$ ipython --no-banner

In [1]: import numpy as np

In [2]: np.set_printoptions(precision=3, suppress=True, linewidth=140)

In [3]: def rnd(a):
   ...:     return np.round(a, 3) + 0
   ...: 

In [4]: A = np.loadtxt("dump.csv", delimiter=",")

In [5]: print(A)
[[ 7.  7.  3.  0.  0.  5.]
 [ 0.  5.  1.  5.  5.  2.]
 [ 0.  0.  0.  0.  0.  0.]
 [ 7. 13.  5.  5.  8.  6.]
 [ 5.  9.  4.  5.  5.  4.]
 [ 4.  0.  0.  0.  4.  4.]
 [ 6.  8.  1.  5.  9.  9.]
 [ 0.  0.  0.  0.  0.  0.]
 [ 0.  0.  0.  0.  0.  0.]
 [ 2.  4.  1.  0.  3.  2.]
 [ 5.  4.  3.  0.  0.  2.]
 [ 2.  8.  1.  5.  5.  5.]
 [ 9.  9.  4.  5.  9.  8.]
 [ 4.  5.  1.  5.  9.  6.]]

In [6]: dist = np.linalg.norm(A[:, None] - A[None], axis=-1)

In [7]: print((dist + 1e9 * np.eye(14)).round(6).argmin(axis=1))
[10 11  7 12 11  9 12  2  2 10  0  4  6  6]

In [8]: print(rnd(np.linalg.norm(A - A.mean(axis=0), axis=1)))
[ 6.378  4.909  8.934 10.507  5.395  5.985  8.483  8.934  8.934  3.886  5.551  4.468  9.854  6.008]

In [9]: print(np.unravel_index(dist.round(6).argmax(), dist.shape))
(np.int64(2), np.int64(3))

In [10]: print(dist.mean(axis=1).argmax())
3

In [11]: Uu, sv, Vh = np.linalg.svd(A)

In [12]: vecs = Vh[:(sv > 1e-8).sum()]

In [13]: rng = np.random.default_rng(741160)

In [14]: vec = A[8] + 5 * A[10] + rng.integers(2) * np.eye(6)[1]

In [15]: print(vec)
[25. 20. 15.  0.  0. 10.]

In [16]: print(rnd(np.diag(vecs.T @ vecs)))
[0.774 0.971 0.517 0.977 1.    0.762]

In [17]: print(rnd(np.linalg.norm(vec - vecs.T @ vecs @ vec)))
0.0

In [18]: M = np.abs(np.array([[-2, -3, 4, -2, -4],
    ...:     [1, -1, -4, 3, 0],
    ...:     [-2, 4, -1, 1, 3],
    ...:     [5, -1, 3, -5, 0],
    ...:     [5, -2, 4, -1, 4]])) + np.eye(5)

In [19]: M = M / M.sum(axis=1, keepdims=True)

In [20]: print(rnd(M))
[[0.188 0.188 0.25  0.125 0.25 ]
 [0.1   0.2   0.4   0.3   0.   ]
 [0.167 0.333 0.167 0.083 0.25 ]
 [0.333 0.067 0.2   0.4   0.   ]
 [0.294 0.118 0.235 0.059 0.294]]

In [21]: # rows sum to 1

In [22]: print(rnd(np.sort(np.abs(np.linalg.eigvals(M)))[::-1]))
[1.    0.249 0.249 0.194 0.051]

In [23]: print(rnd(M @ np.ones(5)))
[1. 1. 1. 1. 1.]

In [24]: pr = np.eye(5)[1]

In [25]: for _ in range(3):
    ...:     pr = pr @ M
    ...:     print(pr.round(3))
    ...: 
[0.1 0.2 0.4 0.3 0. ]
[0.205 0.212 0.232 0.226 0.125]
[0.21  0.188 0.249 0.206 0.146]

In [26]: Q, vecs = np.linalg.qr(M[:, :1])[0], np.linalg.qr(M[:, 1:])[0]

In [27]: sv = np.linalg.svd(Q.T @ vecs, compute_uv=False)

In [28]: print(rnd(np.degrees(np.arccos(sv.clip(0, 1)))))
[7.312]

In [29]: print(rnd(sv))
[0.992]

In [30]: print((sv > 0.9).sum())
1

In [31]: print(rnd(np.linalg.norm(Q @ Q.T - vecs @ vecs.T, 2)))
1.0

In [32]: print(rnd((M + M.T) / 2))
[[0.188 0.144 0.208 0.229 0.272]
 [0.144 0.2   0.367 0.183 0.059]
 [0.208 0.367 0.167 0.142 0.243]
 [0.229 0.183 0.142 0.4   0.029]
 [0.272 0.059 0.243 0.029 0.294]]

In [33]: assert M == M.T
ValueError: The truth value of an array with more than one element is ambiguous. Use a.any() or a.all()


In [34]: print(rnd(np.linalg.det(M)))
0.001

In [35]: print(rnd(np.abs(np.linalg.eigvals(M)).max()))
1.0

In [36]: print(rnd((M - M.T) / 2))
[[ 0.     0.044  0.042 -0.104 -0.022]
 [-0.044  0.     0.033  0.117 -0.059]
 [-0.042 -0.033  0.    -0.058  0.007]
 [ 0.104 -0.117  0.058  0.    -0.029]
 [ 0.022  0.059 -0.007  0.029  0.   ]]
